In [1]: import numpy as np

In [2]: from numpy import linalg as LA

In [3]: np.set_printoptions(suppress=True, linewidth=140)

In [4]: rng = np.random.default_rng(151)

In [5]: feats = np.array([[1, 2, 1, 4], [1, 3, 5, 4], [5, 3, 3, 2], [3, 1, 4, 3]]) * (rng.random((4, 4)) < 0.3)

In [6]: feats
Out[6]: 
array([[0, 0, 0, 0],
       [0, 0, 5, 0],
       [0, 0, 3, 0],
       [0, 0, 4, 0]])

In [7]: np.flatnonzero(LA.matrix_power((feats != 0) + (feats.T != 0) + np.eye(4), 4)[1])
Out[7]: array([1, 2, 3])

In [8]: np.round(np.sort(LA.eigvals(feats).real), 3)
Out[8]: array([0., 0., 0., 3.])

In [9]: feats @ feats
Out[9]: 
array([[ 0,  0,  0,  0],
       [ 0,  0, 15,  0],
       [ 0,  0,  9,  0],
       [ 0,  0, 12,  0]])

In [10]: np.round(LA.pinv(feats), 3)
Out[10]: 
array([[0.  , 0.  , 0.  , 0.  ],
       [0.  , 0.  , 0.  , 0.  ],
       [0.  , 0.1 , 0.06, 0.08],
       [0.  , 0.  , 0.  , 0.  ]])

In [11]: feats[:, 1] @ feats[:, 2]
Out[11]: np.int64(0)

In [12]: LA.matrix_rank(feats)
Out[12]: np.int64(1)

In [13]: feats.shape
Out[13]: (4, 4)

In [14]: np.diff(feats, axis=0)
Out[14]: 
array([[ 0,  0,  5,  0],
       [ 0,  0, -2,  0],
       [ 0,  0,  1,  0]])

In [15]: feats.sum(axis=0)
Out[15]: array([ 0,  0, 12,  0])

In [16]: labels = rng.permutation(4)

In [17]: print(labels)
[1 2 0 3]

In [18]: B = feats[labels][:, labels]

In [19]: print(np.allclose(B, feats))
False

In [20]: print(np.round(np.sort(np.abs(LA.eigvals(B))), 3))
[0. 0. 0. 3.]

In [21]: B
Out[21]: 
array([[0, 5, 0, 0],
       [0, 3, 0, 0],
       [0, 0, 0, 0],
       [0, 4, 0, 0]])

In [22]: np.trace(B)
Out[22]: np.int64(3)

In [23]: np.diag(B)
Out[23]: array([0, 3, 0, 0])

In [24]: X = np.load("x.npy")

In [25]: X
Out[25]: 
array([[2, 1, 1],
       [0, 1, 1],
       [0, 1, 1]])

In [26]: # row 2 repeats row 1

In [27]: Uu, sigma, Vt = LA.svd(X)

In [28]: vecs = Vt[:(sigma > 1e-8).sum()]

In [29]: x = X[2] + 5 * X[0] + rng.integers(2) * np.eye(3)[1]

In [30]: x
Out[30]: array([10.,  7.,  6.])

In [31]: np.allclose(vecs.T @ vecs @ x, x)
Out[31]: False

In [32]: np.round(LA.norm(x - vecs.T @ vecs @ x), 3)
Out[32]: np.float64(0.707)

In [33]: np.round(np.diag(vecs.T @ vecs), 3)
Out[33]: array([1. , 0.5, 0.5])

In [34]: LA.matrix_rank(np.vstack([X, x]))
Out[34]: np.int64(3)

In [35]: r = LA.matrix_rank(X)

In [36]: r
Out[36]: np.int64(2)

In [37]: N = LA.svd(X)[2][r:].T

In [38]: np.round(X @ N, 3) + 0
Out[38]: 
array([[0.],
       [0.],
       [0.]])

In [39]: [int(LA.matrix_rank(np.delete(X, i, axis=0))) for i in range(3)]
Out[39]: [1, 2, 2]

In [40]: [int(LA.matrix_rank(X[:i])) for i in range(1, len(X) + 1)]
Out[40]: [1, 2, 2]

In [41]: np.round(LA.eigvals(X), 3)
Out[41]: array([2., 2., 0.])

In [42]: np.round(LA.eigvals(X).sum().real, 3)
Out[42]: np.float64(4.0)

In [43]: np.poly(X)
Out[43]: array([ 1., -4.,  4.,  0.])

In [44]: np.kron(np.eye(2, dtype=int), X)
Out[44]: 
array([[2, 1, 1, 0, 0, 0],
       [0, 1, 1, 0, 0, 0],
       [0, 1, 1, 0, 0, 0],
       [0, 0, 0, 2, 1, 1],
       [0, 0, 0, 0, 1, 1],
       [0, 0, 0, 0, 1, 1]])

In [45]: Uu, sigma, Vt = LA.svd(feats)

In [46]: vecs = Vt[:(sigma > 1e-8).sum()]

In [47]: x = feats[3] + -2 * feats[0] + rng.integers(2) * np.eye(4)[0]

In [48]: x
Out[48]: array([1., 0., 4., 0.])

In [49]: np.round(LA.norm(x - vecs.T @ vecs @ x), 3)
Out[49]: np.float64(1.0)

In [50]: np.round(vecs.T @ vecs, 3)
Out[50]: 
array([[0., 0., 0., 0.],
       [0., 0., 0., 0.],
       [0., 0., 1., 0.],
       [0., 0., 0., 0.]])

In [51]: np.allclose(vecs.T @ vecs @ x, x)
Out[51]: False
